In [1]: import numpy as np

In [2]: import numpy.linalg as la

In [3]: np.set_printoptions(precision=2, suppress=True, linewidth=100)

In [4]: def tidy(a):
   ...:     return np.round(a, 2) + 0
   ...: 

In [5]: feats = np.load("case18.npy")

In [6]: print(feats)
[[0 0 1 0]
 [0 0 0 1]
 [1 0 0 0]
 [0 1 0 0]]

In [7]: O, Rm = la.qr(feats)

In [8]: print(abs(Rm[0, 0]), tidy(la.norm(feats[:, 0])))
1.0 1.0

In [9]: np.abs(np.diag(Rm))
Out[9]: array([1., 1., 1., 1.])

In [10]: print(feats[:, 2] @ feats[:, 3])
0

In [11]: tidy(la.norm(feats, axis=0))
Out[11]: array([1., 1., 1., 1.])

In [12]: tidy(la.svd(feats, compute_uv=False))
Out[12]: array([1., 1., 1., 1.])

In [13]: J = np.loadtxt("arr.csv", delimiter=",")

In [14]: print(J)
[[-1. -3.  1. -2.]
 [ 3. -1. -1.  2.]
 [ 2. -2. -3.  0.]
 [ 5. -5. -1.  2.]]

In [15]: Y = np.array([[0, 2], [0, 1], [0, 2], [2, 0]])

In [16]: la.matrix_rank(np.vstack([J, Y.T]))
Out[16]: np.int64(4)

In [17]: np.einsum("ij->j", J)
Out[17]: array([  9., -11.,  -4.,   2.])

In [18]: np.einsum("ik,kj->ji", J, Y)
Out[18]: 
array([[-4.,  4.,  0.,  4.],
       [-3.,  3., -4.,  3.]])

In [19]: np.einsum("ij,ij->i", J, J)
Out[19]: array([15., 15., 17., 55.])

In [20]: Y.T @ J.T
Out[20]: 
array([[-4.,  4.,  0.,  4.],
       [-3.,  3., -4.,  3.]])

In [21]: Uu, sv, VT = la.svd(J)

In [22]: V = VT[:(sv > 1e-8).sum()]

In [23]: rng = np.random.default_rng(77603)

In [24]: x0 = J[2] + -1 * J[0] + rng.integers(2) * np.eye(4)[2]

In [25]: x0
Out[25]: array([ 3.,  1., -4.,  2.])

In [26]: tidy(V.T @ V)
Out[26]: 
array([[ 0.61, -0.2 , -0.13,  0.43],
       [-0.2 ,  0.9 , -0.07,  0.21],
       [-0.13, -0.07,  0.96,  0.14],
       [ 0.43,  0.21,  0.14,  0.54]])

In [27]: tidy(la.norm(x0 - V.T @ V @ x0))
Out[27]: np.float64(0.0)

In [28]: np.allclose(V.T @ V @ x0, x0)
Out[28]: True

In [29]: tidy(np.diag(V.T @ V))
Out[29]: array([0.61, 0.9 , 0.96, 0.54])
